In [1]: import numpy as np

In [2]: np.set_printoptions(precision=1, suppress=True, linewidth=120)

In [3]: def tidy(a):
   ...:     return np.round(a, 1) + 0
   ...: 

In [4]: E = np.load("data.npy")

In [5]: E
Out[5]: 
array([[1, 0, 0, 0, 0, 0, 0, 0, 0, 0, 0, 0],
       [0, 1, 0, 0, 0, 0, 0, 0, 0, 0, 0, 0],
       [0, 0, 1, 0, 0, 0, 0, 0, 0, 0, 0, 0],
       [2, 2, 0, 1, 0, 0, 0, 0, 0, 0, 0, 0],
       [1, 1, 0, 1, 1, 0, 0, 0, 0, 0, 0, 0],
       [0, 0, 1, 0, 1, 1, 0, 0, 0, 0, 0, 0],
       [2, 2, 0, 2, 2, 1, 1, 0, 0, 0, 0, 0],
       [1, 1, 1, 1, 1, 1, 1, 1, 0, 0, 0, 0],
       [1, 1, 0, 0, 2, 1, 2, 0, 1, 0, 0, 0],
       [2, 0, 2, 2, 0, 0, 0, 0, 0, 1, 0, 0],
       [1, 0, 0, 1, 0, 0, 2, 0, 2, 0, 1, 0],
       [1, 2, 2, 0, 0, 0, 2, 0, 2, 0, 0, 1]])

In [6]: t3 = np.stack([E, -3 * E, E[::-1]])

In [7]: (t3 @ E.T).shape
Out[7]: (3, 12, 12)

In [8]: np.einsum("bij,cij->bc", t3, t3)
Out[8]: 
array([[  99, -297,   28],
       [-297,  891,  -84],
       [  28,  -84,   99]])

In [9]: t3.sum(axis=0)
Out[9]: 
array([[-1,  2,  2,  0,  0,  0,  2,  0,  2,  0,  0,  1],
       [ 1, -2,  0,  1,  0,  0,  2,  0,  2,  0,  1,  0],
       [ 2,  0,  0,  2,  0,  0,  0,  0,  0,  1,  0,  0],
       [-3, -3,  0, -2,  2,  1,  2,  0,  1,  0,  0,  0],
       [-1, -1,  1, -1, -1,  1,  1,  1,  0,  0,  0,  0],
       [ 2,  2, -2,  2,  0, -1,  1,  0,  0,  0,  0,  0],
       [-4, -4,  1, -4, -3, -1, -2,  0,  0,  0,  0,  0],
       [-1, -1, -2, -1, -1, -2, -2, -2,  0,  0,  0,  0],
       [ 0,  0,  0,  1, -4, -2, -4,  0, -2,  0,  0,  0],
       [-4,  0, -3, -4,  0,  0,  0,  0,  0, -2,  0,  0],
       [-2,  1,  0, -2,  0,  0, -4,  0, -4,  0, -2,  0],
       [-1, -4, -4,  0,  0,  0, -4,  0, -4,  0,  0, -2]])

In [10]: tidy(np.linalg.det(t3))
Out[10]: array([     1., 531441.,      1.])

In [11]: np.linalg.matrix_rank(t3)
Out[11]: array([12, 12, 12])

In [12]: tidy(np.linalg.norm(t3, axis=(1, 2)))
Out[12]: array([ 9.9, 29.8,  9.9])

In [13]: Y = np.array([[0, 6], [1, -8], [4, -9]])

In [14]: arr = np.tile(Y, (2, 3))

In [15]: print(arr)
[[ 0  6  0  6  0  6]
 [ 1 -8  1 -8  1 -8]
 [ 4 -9  4 -9  4 -9]
 [ 0  6  0  6  0  6]
 [ 1 -8  1 -8  1 -8]
 [ 4 -9  4 -9  4 -9]]

In [16]: Uu, sv, Vh = np.linalg.svd(arr)

In [17]: V = Vh[:(sv > 1e-8).sum()]

In [18]: rng = np.random.default_rng(55)

In [19]: x = arr[3] + 5 * arr[5] + rng.integers(2) * np.eye(6)[2]

In [20]: x
Out[20]: array([ 20., -39.,  21., -39.,  20., -39.])

In [21]: np.linalg.matrix_rank(np.vstack([arr, x]))
Out[21]: np.int64(3)

In [22]: print(tidy(np.diag(V.T @ V)))
[0.3 0.3 0.3 0.3 0.3 0.3]

In [23]: tidy(V.T @ V)
Out[23]: 
array([[0.3, 0. , 0.3, 0. , 0.3, 0. ],
       [0. , 0.3, 0. , 0.3, 0. , 0.3],
       [0.3, 0. , 0.3, 0. , 0.3, 0. ],
       [0. , 0.3, 0. , 0.3, 0. , 0.3],
       [0.3, 0. , 0.3, 0. , 0.3, 0. ],
       [0. , 0.3, 0. , 0.3, 0. , 0.3]])
